% python3 -q
>>> import numpy as np
>>> np.set_printoptions(suppress=True, linewidth=200)
>>> def rnd(a):
...     return np.round(a, 1) + 0
... 
>>> F = np.load("w.npy")
>>> F
array([[-0.1,  0.2, -0.1,  1.2, -0.4],
       [-1. ,  0.2,  0. ,  0.2,  0.4],
       [ 1.4,  0.5, -0.6,  0.7, -0.4],
       [-0.5, -1.2,  1.2, -0.3,  0.2],
       [ 0.4,  0.5, -0.6, -1.7, -0.9],
       [-0.2, -0.6,  0.7, -1.5, -0.4],
       [ 1. ,  0.4, -0.4, -2.7,  1.1],
       [-1. , -0.2,  0.3,  0.9, -0.9],
       [-1. ,  1.5, -1.3,  0.1, -0.2],
       [ 0.5,  1.5, -1.5, -0.4, -0.7],
       [-0.4, -0.8,  0.8,  1.3,  1.4],
       [-0.4,  0.6, -0.6, -1.8,  1.4],
       [ 0.1, -0.9,  0.8,  0.4,  1.4],
       [-0.7,  1.6, -1.7,  1. ,  0.7],
       [ 1.3,  0.9, -0.7, -0.4,  1.1],
       [-0.7, -1.5,  1.7, -0.7,  1.5],
       [-0.1, -0.9,  1.1,  0.3, -1.2],
       [ 0.5,  0.7, -0.6, -0.7,  0.5],
       [ 0.8, -1.2,  1.1, -0.8, -0.4],
       [ 0.3,  0.1,  0. ,  0.2,  0.1],
       [ 1.1, -0.7,  0.7, -0.4, -1.1],
       [-3.5, -0.9,  1. ,  0.6,  0. ],
       [ 2. , -0.5,  0.5,  1.7,  0.5],
       [-1.2,  0.2, -0.3, -0.1,  1.6],
       [-0.4, -1.1,  0.9,  0.3, -0.7],
       [ 2.4, -1.1,  1.2,  0.6, -1.7],
       [ 0. , -0.7,  0.7, -0.2,  0.9],
       [-0.3,  2.4, -2.5,  0.4,  1.1]])
>>> cov = F.T @ F
>>> rnd(np.linalg.eigvalsh(cov)[::-1])
array([57.2, 38.8, 28.8, 19.2,  0.2])
>>> rnd(np.diag(cov))
array([35.6, 27.5, 28.4, 27.5, 25.2])
>>> rnd(np.linalg.svd(F, compute_uv=False) ** 2)
array([57.2, 38.8, 28.8, 19.2,  0.2])
>>> np.allclose(cov, cov.T)
True
>>> rnd(np.trace(cov)), rnd((F ** 2).sum())
(np.float64(144.1), np.float64(144.1))
>>> rnd(cov)
array([[ 35.6,   0.1,  -0.5,  -2.7,  -6.7],
       [  0.1,  27.5, -27.7,  -1.7,   4.4],
       [ -0.5, -27.7,  28.4,   1.6,  -4.5],
       [ -2.7,  -1.7,   1.6,  27.5,  -3.3],
       [ -6.7,   4.4,  -4.5,  -3.3,  25.2]])
>>> Uu, sigma, Vh = np.linalg.svd(cov)
>>> np.argmax(sigma[:-1] / (sigma[1:] + 1e-6)) + 1
np.int64(4)
>>> out = Uu[:, :4] @ np.diag(sigma[:4]) @ Vh[:4]
>>> np.linalg.matrix_rank(cov, rtol=0.05)
np.int64(4)
>>> np.linalg.matrix_rank(out)
np.int64(4)
>>> rnd(np.linalg.norm(cov - out) / np.linalg.norm(cov))
np.float64(0.0)
>>> rnd(np.linalg.norm(cov - out, 2)), rnd(sigma[4])
(np.float64(0.2), np.float64(0.2))
>>> mat = np.load("sample13.npy")
>>> mat
array([[ 4,  5,  6,  7],
       [ 8,  9, 10, 11],
       [12, 13, 14, 15],
       [16, 17, 18, 19],
       [20, 21, 22, 23],
       [24, 25, 26, 27],
       [28, 29, 30, 31],
       [32, 33, 34, 35],
       [36, 37, 38, 39],
       [40, 41, 42, 43]])
>>> D = np.linalg.norm(F[:, None] - F[None], axis=-1)
>>> rnd(np.linalg.norm(F, axis=1))
array([1.3, 1.1, 1.8, 1.8, 2.1, 1.8, 3.1, 1.7, 2.2, 2.3, 2.3, 2.5, 1.9, 2.7, 2.1, 2.9, 1.9, 1.4, 2. , 0.4, 1.9, 3.8, 2.8, 2. , 1.7, 3.4, 1.4, 3.7])
>>> D[25].round(6).argsort(kind="stable")[:4]
array([25, 20, 18, 16])
>>> np.linalg.matrix_rank(D ** 2)
np.int64(7)
>>> np.flatnonzero(D[25] < D.mean() / 2)
array([25])
>>> rnd(np.linalg.norm(F - F.mean(axis=0), axis=1))
array([1.4, 1.1, 1.9, 1.7, 2.2, 1.8, 3. , 1.8, 2.3, 2.4, 2.2, 2.4, 1.7, 2.8, 2. , 2.7, 2. , 1.3, 2. , 0.4, 1.9, 3.8, 2.8, 1.9, 1.7, 3.5, 1.2, 3.7])
>>> rnd(D[:5, :5])
array([[0. , 1.6, 1.7, 2.5, 3. ],
       [1.6, 0. , 2.7, 2. , 2.8],
       [1.7, 2.7, 0. , 3.3, 2.6],
       [2.5, 2. , 3.3, 0. , 3.2],
       [3. , 2.8, 2.6, 3.2, 0. ]])
>>> rnd(D[25])
array([3.4, 4.4, 2.9, 3.6, 4. , 3.7, 5. , 3.7, 5.2, 4.4, 4.3, 5.4, 3.9, 5.6, 4.2, 4.7, 2.6, 4.1, 2.5, 3.3, 1.9, 6.1, 2.7, 5.3, 3. , 0. , 3.7, 6.4])
